% python3 -q
>>> import numpy as np
>>> np.set_printoptions(precision=2, suppress=True, linewidth=160, floatmode="fixed")
>>> F = np.load("run6.npy")
>>> F
array([[-20,   1,   5,   6,   5],
       [  8,  45,   8,   9,   0],
       [  2,   0,   6,   9,   9],
       [  5,   6,   3, -13,   1],
       [  0,   2,   2,   6,  65]])
>>> other = F[0, 0] * F[1:] - np.outer(F[1:, 0], F[0])
>>> other
array([[    0,  -908,  -200,  -228,   -40],
       [    0,    -2,  -130,  -192,  -190],
       [    0,  -125,   -85,   230,   -45],
       [    0,   -40,   -40,  -120, -1300]])
>>> F[:, 0] / F[0, 0]
array([ 1.00, -0.40, -0.10, -0.25, -0.00])
>>> np.linalg.matrix_rank(other), np.linalg.matrix_rank(F)
(np.int64(4), np.int64(5))
>>> vals, vecs = np.linalg.eig(F)
>>> np.sort(np.linalg.eigvals(F.T))
array([-22.57, -13.16,   7.07,  45.95,  65.71])
>>> np.sort(np.linalg.eigvals(F @ F))
array([  49.96,  173.13,  509.25, 2111.49, 4317.17])
>>> vals
array([-22.57, -13.16,   7.07,  45.95,  65.71])
>>> np.sort(np.linalg.eigvals(np.linalg.inv(F)))
array([-0.08, -0.04,  0.02,  0.02,  0.14])
>>> np.round(F @ vecs[:, 0] - vals[0] * vecs[:, 0], 2) + 0
array([0.00, 0.00, 0.00, 0.00, 0.00])
>>> f, r1 = F[2], F[4]
>>> f @ r1
np.int64(651)
>>> f @ f
np.int64(202)
>>> p = (f @ r1) / (f @ f) * f
>>> np.round(np.linalg.norm(f + r1) ** 2 + np.linalg.norm(f - r1) ** 2, 2)
np.float64(8942.0)
>>> r1 - p
array([ -6.45,   2.00, -17.34, -23.00,  36.00])
>>> round(float((r1 - p) @ f), 2)
-0.0
>>> other = np.array([[3, -4], [3, 2], [7, 1], [6, -8], [6, -6]])
>>> np.linalg.matrix_rank(F @ other)
np.int64(2)
>>> np.linalg.matrix_rank(np.vstack([F, other.T]))
np.int64(5)
>>> np.einsum("ij->j", F)
array([-5, 54, 24, 17, 80])
>>> np.einsum("ik,kj->ij", F, other)
array([[  44,    9],
       [ 269,   -6],
       [ 156, -128],
       [ -18,   93],
       [ 446, -432]])
>>> other @ F
Traceback (most recent call last):
  File "<python-input-26>", line 1, in <module>
    other @ F
    ~~~~~~^~~
ValueError: matmul: Input operand 1 has a mismatch in its core dimension 0, with gufunc signature (n?,k),(k,m?)->(n?,m?) (size 5 is different from 2)
>>> np.einsum("ij,ij->i", F, F)
array([ 487, 2234,  202,  240, 4269])
